In [1]: import numpy as np

In [2]: import numpy.linalg as la

In [3]: np.set_printoptions(precision=2, suppress=True, linewidth=100, legacy="1.25")

In [4]: E = np.load("x.npy")

In [5]: E
Out[5]: 
array([[-0.8,  0.1, -0.2,  1.4, -0.7, -0.1, -0.2],
       [-0.9,  0.6, -0.7, -0.4,  0.8,  0.6, -0.4],
       [ 0.5,  0.1,  1. ,  0.7, -0.1,  0.5,  0.6],
       [-0.2,  0.8, -0.3,  0.4,  1.5, -0.1, -2. ],
       [-0.8,  0.3, -0.6, -1.1,  0.3, -0.9, -1.7],
       [ 1.3,  0.2, -1. , -0.2, -1.8,  1.2, -0.1],
       [-1.6,  0.2, -0.4, -0.3,  0.7,  0.3,  0.7],
       [-0.7,  0.5, -0.7,  1.3,  0.4, -0.4, -0.2],
       [ 0.8,  0.2,  1. , -1.3, -0.9, -0.2,  0.1],
       [ 1.4,  0.5,  1.1, -2. , -1.6,  1.5, -1. ],
       [ 0.1,  0.2,  0.4,  0.6, -0.9,  0.2,  0.9],
       [-1.2,  0.2,  0.7,  1.4,  1.4, -1.7, -0.6],
       [-0.6,  0.1,  1. , -0.4, -0.5, -0.2,  1.2],
       [10. , -1. , -3. , 10. , -7.5,  4.5,  4.5],
       [ 0.7,  0.3,  1.1,  0. , -0.2, -0.4, -0.7],
       [-0.2, -1. ,  1.3,  0.1,  0.5, -0.7, -0.4],
       [-1.8,  0. , -0.5,  0.3,  1.2,  1.7, -1.3],
       [ 1.2,  0.6,  0.2,  0.7,  0.6,  1.2,  1.6],
       [ 0.1,  1.1, -0.3, -1.2,  1. ,  0.7, -2.8],
       [-0.2,  2.8,  1. ,  0.8,  0.3,  0.4,  0.7],
       [-1.1,  0.9,  0.9, -1.2,  1.1, -0.3,  0. ],
       [ 1.4,  0.2, -0.3, -0.7, -0.9, -1. , -1.3],
       [ 0.4, -1.7,  1.4,  0.3,  0.7,  0.1, -0.3]])

In [6]: # row 13 is much longer than the rest

In [7]: idx = E[:, 1] > np.median(E[:, 1])

In [8]: r0 = E[idx].mean(axis=0) - E[~idx].mean(axis=0)

In [9]: idx.astype(int)
Out[9]: array([0, 1, 0, 1, 1, 0, 0, 1, 0, 1, 0, 0, 0, 0, 1, 0, 0, 1, 1, 1, 1, 0, 0])

In [10]: ((E - E.mean(axis=0)) @ r0 > 0).astype(int)
Out[10]: array([0, 1, 0, 1, 1, 0, 1, 1, 1, 1, 0, 1, 0, 0, 1, 1, 1, 0, 1, 1, 1, 1, 0])

In [11]: r0
Out[11]: array([-0.69,  1.01,  0.06, -1.19,  1.1 , -0.12, -0.94])

In [12]: dist = la.norm(E[:, None] - E[None], axis=-1)

In [13]: dist[17].round(6).argsort(kind="stable")[:4]
Out[13]: array([17,  2, 10, 12])

In [14]: (dist + 1e9 * np.eye(23)).round(6).argmin(axis=1)
Out[14]: array([ 7,  6, 10, 18,  1, 10,  1,  0, 14,  8,  2,  7, 10,  5,  8, 22,  1,  2,  3,  2,  6, 14, 15])

In [15]: dist.mean(axis=1).argmax()
Out[15]: 13

In [16]: np.flatnonzero(dist[17] < dist.mean() / 2)
Out[16]: array([ 2, 17])

In [17]: dist.shape
Out[17]: (23, 23)

In [18]: np.unravel_index(dist.round(6).argmax(), dist.shape)
Out[18]: (13, 20)

In [19]: dist[:5, :5]
Out[19]: 
array([[0.  , 2.56, 2.23, 3.15, 3.22],
       [2.56, 0.  , 2.85, 2.21, 2.19],
       [2.23, 2.85, 0.  , 3.53, 3.87],
       [3.15, 2.21, 3.53, 0.  , 2.26],
       [3.22, 2.19, 3.87, 2.26, 0.  ]])

In [20]: la.matrix_rank(dist ** 2)
Out[20]: 9

In [21]: Xc = (E - E.mean(axis=0)) / E.std(axis=0)

In [22]: Xc.std(axis=0)
Out[22]: array([1., 1., 1., 1., 1., 1., 1.])

In [23]: np.argwhere(np.abs(Xc) > 2)
Out[23]: 
array([[13,  0],
       [13,  2],
       [13,  3],
       [13,  4],
       [13,  5],
       [13,  6],
       [19,  1],
       [22,  1]])

In [24]: b = la.lstsq(np.delete(Xc, 0, axis=1), Xc[:, 0])[0]

In [25]: np.abs(b).argmax()
Out[25]: 3

In [26]: b.round(2) + 0
Out[26]: array([ 0.  ,  0.15,  0.37, -0.74,  0.18, -0.19])

In [27]: feats = np.maximum(np.array([[6, -2],
    ...:     [9, -5],
    ...:     [0, 8],
    ...:     [6, 0],
    ...:     [6, -9],
    ...:     [-1, 9],
    ...:     [-6, 9],
    ...:     [6, -1],
    ...:     [-5, 1],
    ...:     [-5, -7],
    ...:     [-5, -2],
    ...:     [5, -8],
    ...:     [-1, 4],
    ...:     [2, 3],
    ...:     [-3, -7],
    ...:     [8, 7],
    ...:     [-9, 9],
    ...:     [4, 4],
    ...:     [-3, -9],
    ...:     [0, 0],
    ...:     [-6, 5],
    ...:     [8, 0],
    ...:     [-2, -4],
    ...:     [-9, -6],
    ...:     [1, -1]]) @ np.array([[3, -2, -2, 1, -2], [0, 2, -2, -2, 2]]) + np.array([1, -2, -2, 1, -3]), 0)

In [28]: feats
Out[28]: 
array([[19,  0,  0, 11,  0],
       [28,  0,  0, 20,  0],
       [ 1, 14,  0,  0, 13],
       [19,  0,  0,  7,  0],
       [19,  0,  4, 25,  0],
       [ 0, 18,  0,  0, 17],
       [ 0, 28,  0,  0, 27],
       [19,  0,  0,  9,  0],
       [ 0, 10,  6,  0,  9],
       [ 0,  0, 22, 10,  0],
       [ 0,  4, 12,  0,  3],
       [16,  0,  4, 22,  0],
       [ 0,  8,  0,  0,  7],
       [ 7,  0,  0,  0,  0],
       [ 0,  0, 18, 12,  0],
       [25,  0,  0,  0,  0],
       [ 0, 34,  0,  0, 33],
       [13,  0,  0,  0,  0],
       [ 0,  0, 22, 16,  0],
       [ 1,  0,  0,  1,  0],
       [ 0, 20,  0,  0, 19],
       [25,  0,  0,  9,  0],
       [ 0,  0, 10,  7,  0],
       [ 0,  4, 28,  4,  3],
       [ 4,  0,  0,  4,  0]])

In [29]: Xc = E - E.mean(axis=0)

In [30]: Uu, sig, vt = la.svd(Xc, full_matrices=False)

In [31]: np.searchsorted(np.cumsum(sig ** 2) / (sig ** 2).sum(), 0.9) + 1
Out[31]: 3

In [32]: np.abs(vt[0]).argmax()
Out[32]: 0

In [33]: sig ** 2 / (sig ** 2).sum()
Out[33]: array([0.77, 0.08, 0.06, 0.04, 0.03, 0.02, 0.01])

In [34]: np.abs(vt[-1])
Out[34]: array([0.44, 0.11, 0.49, 0.3 , 0.52, 0.23, 0.38])

In [35]: A2 = np.c_[feats[:, :3] @ np.array([[2, -2, -1], [2, 1, -2], [1, 2, -1]]), np.array([2, -3, 1, 1, 0, 4, 5, -1, -4, -4, -4, 3, -2, 5, -5, 2, 2, 2, 3, -3, -2, 5, 4, 0, 4])]

In [36]: A2
Out[36]: 
array([[ 38, -38, -19,   2],
       [ 56, -56, -28,  -3],
       [ 30,  12, -29,   1],
       [ 38, -38, -19,   1],
       [ 42, -30, -23,   0],
       [ 36,  18, -36,   4],
       [ 56,  28, -56,   5],
       [ 38, -38, -19,  -1],
       [ 26,  22, -26,  -4],
       [ 22,  44, -22,  -4],
       [ 20,  28, -20,  -4],
       [ 36, -24, -20,   3],
       [ 16,   8, -16,  -2],
       [ 14, -14,  -7,   5],
       [ 18,  36, -18,  -5],
       [ 50, -50, -25,   2],
       [ 68,  34, -68,   2],
       [ 26, -26, -13,   2],
       [ 22,  44, -22,   3],
       [  2,  -2,  -1,  -3],
       [ 40,  20, -40,  -2],
       [ 50, -50, -25,   5],
       [ 10,  20, -10,   4],
       [ 36,  60, -36,   0],
       [  8,  -8,  -4,   4]])

In [37]: np.round(la.norm(A2 - feats @ la.lstsq(feats, A2)[0], axis=0), 2) + 0
Out[37]: array([ 0.  ,  0.  ,  0.  , 14.19])

In [38]: la.matrix_rank(np.c_[feats, A2])
Out[38]: 6

In [39]: np.round(la.lstsq(feats, A2[:, 0])[0], 2) + 0
Out[39]: array([2., 2., 1., 0., 0.])

In [40]: la.matrix_rank(A2)
Out[40]: 4

In [41]: hat = feats @ la.solve(feats.T @ feats, feats.T)

In [42]: np.round(la.eigvalsh(hat), 2) + 0
Out[42]: 
array([0., 0., 0., 0., 0., 0., 0., 0., 0., 0., 0., 0., 0., 0., 0., 0., 0., 0., 0., 0., 1., 1., 1.,
       1., 1.])

In [43]: np.round(hat @ feats[:, 4], 2) + 0
Out[43]: 
array([ 0.,  0., 13.,  0.,  0., 17., 27.,  0.,  9.,  0.,  3.,  0.,  7.,  0.,  0.,  0., 33.,  0.,
        0.,  0., 19.,  0.,  0.,  3.,  0.])

In [44]: np.round(np.diag(hat), 2) + 0
Out[44]: 
array([0.09, 0.24, 0.14, 0.1 , 0.34, 0.13, 0.29, 0.09, 0.15, 0.27, 0.27, 0.26, 0.25, 0.03, 0.18,
       0.4 , 0.52, 0.11, 0.28, 0.  , 0.14, 0.18, 0.06, 0.46, 0.01])

In [45]: np.allclose(hat @ hat, hat)
Out[45]: True

In [46]: round(float(la.norm(feats, 2)), 2)
Out[46]: 76.8

In [47]: la.norm(feats, axis=0)
Out[47]: array([63.01, 55.28, 48.87, 49.22, 52.77])

In [48]: round(la.norm(feats[20] - feats[2]), 2)
Out[48]: 8.54

In [49]: np.round(la.norm(feats[20], 1), 2), round(float(la.norm(feats[20], np.inf)), 2)
Out[49]: (39.0, 20.0)

In [50]: round(float(la.norm(feats, "nuc")), 2)
Out[50]: 225.99

In [51]: la.norm(feats, axis=1).argmax()
Out[51]: 16

In [52]: x0 = np.array([3, 1, 9, 1, 9])

In [53]: target = feats @ x0

In [54]: la.solve(feats.T @ feats, feats.T @ target)
Out[54]: array([3., 1., 9., 1., 9.])

In [55]: np.round(la.pinv(feats) @ feats, 2) + 0
Out[55]: 
array([[1., 0., 0., 0., 0.],
       [0., 1., 0., 0., 0.],
       [0., 0., 1., 0., 0.],
       [0., 0., 0., 1., 0.],
       [0., 0., 0., 0., 1.]])

In [56]: rng = np.random.default_rng(754)

In [57]: target = target + 0.02 * rng.normal(size=25)

In [58]: target
Out[58]: 
array([ 68.01, 104.03, 133.98,  64.02, 117.96, 171.01, 271.  ,  65.99, 144.98, 207.99, 138.96,
       106.01,  71.04,  21.01, 174.03,  74.97, 331.  ,  38.99, 213.98,   3.99, 191.01,  83.99,
        97.03, 286.98,  15.97])

In [59]: b, *_ = la.lstsq(feats, target)

In [60]: np.round(feats.T @ (target - feats @ b), 2) + 0
Out[60]: array([0., 0., 0., 0., 0.])

In [61]: b.round()
Out[61]: array([3., 1., 9., 1., 9.])

In [62]: ang = rng.uniform(0, 2 * np.pi, 23)

In [63]: q, _ = la.qr(np.array([[-1.1, 0.0],
    ...:     [1.5, -0.2],
    ...:     [-1.7, -0.2],
    ...:     [1.2, -0.5],
    ...:     [-0.8, -0.6],
    ...:     [-1.1, 0.1],
    ...:     [0.5, -1.0]]))

In [64]: W0 = 10 * np.c_[np.cos(ang), np.sin(ang)] @ q.T

In [65]: W0
Out[65]: 
array([[ 0.1 , -1.67, -1.37, -3.93, -4.5 ,  0.87, -7.68],
       [ 2.29, -1.77,  4.87,  0.86,  5.69,  1.61,  5.67],
       [-3.51,  4.3 , -5.91,  2.62, -4.  , -3.27, -0.82],
       [ 0.37, -2.  , -0.93, -4.15, -4.23,  1.11, -7.66],
       [ 1.05,  0.11,  3.17,  2.71,  5.39,  0.28,  7.23],
       [-2.1 ,  3.94, -2.16,  4.99,  1.73, -2.64,  6.37],
       [ 1.03, -2.79,  0.19, -4.6 , -3.43,  1.72, -7.43],
       [ 2.99, -4.68,  4.02, -4.77,  0.36,  3.29, -4.38],
       [-1.51,  3.33, -1.05,  4.84,  2.73, -2.15,  7.07],
       [-2.9 ,  2.86, -5.58,  0.43, -5.4 , -2.35, -4.16],
       [ 2.99, -3.03,  5.67, -0.64,  5.32,  2.46,  3.88],
       [ 3.26, -3.59,  5.88, -1.43,  4.92,  2.83,  2.77],
       [ 1.51, -0.56,  3.84,  2.1 ,  5.6 ,  0.76,  6.81],
       [ 1.74, -3.59,  1.49, -4.92, -2.35,  2.35, -6.83],
       [ 2.03, -3.88,  2.03, -4.99, -1.85,  2.58, -6.47],
       [-1.76,  0.94, -4.18, -1.73, -5.67, -1.03, -6.51],
       [-1.49,  0.54, -3.81, -2.12, -5.59, -0.74, -6.83],
       [-2.61,  2.32, -5.26, -0.24, -5.59, -1.99, -4.98],
       [-3.54,  4.46, -5.84,  2.94, -3.68, -3.36, -0.23],
       [-2.82,  4.57, -3.63,  4.88,  0.12, -3.18,  4.9 ],
       [ 1.68, -0.82,  4.07,  1.85,  5.65,  0.94,  6.61],
       [ 2.06, -3.9 ,  2.08, -4.99, -1.8 ,  2.61, -6.43],
       [-0.98,  2.74, -0.12,  4.58,  3.49, -1.68,  7.45]])

In [66]: idx = W0[:, 6] > np.median(W0[:, 6])

In [67]: r0 = W0[idx].mean(axis=0) - W0[~idx].mean(axis=0)

In [68]: round(float((((W0 - W0.mean(axis=0)) @ r0 > 0) == idx).mean()), 2)
Out[68]: 0.96

In [69]: Xc = W0 - W0.mean(axis=0)

In [70]: Uu, sig, vt = la.svd(Xc, full_matrices=False)

In [71]: vt[0] * np.sign(vt[0, np.abs(vt[0]).argmax()])
Out[71]: array([ 0.04,  0.1 ,  0.22,  0.35,  0.49, -0.04,  0.76])

In [72]: np.round((sig ** 2).sum() ** 2 / (sig ** 4).sum(), 2)
Out[72]: 1.91

In [73]: np.abs(vt[0]).argmax()
Out[73]: 6

In [74]: (np.sign(Uu[:, 0]) == np.sign(Uu[0, 0])).astype(int)
Out[74]: array([1, 0, 1, 1, 0, 0, 1, 1, 0, 1, 0, 0, 0, 1, 1, 1, 1, 1, 1, 0, 0, 1, 0])

In [75]: np.abs(Uu[:, 0]).argmax()
Out[75]: 4

In [76]: sig.round(2) + 0
Out[76]: array([37.34, 29.92,  0.  ,  0.  ,  0.  ,  0.  ,  0.  ])
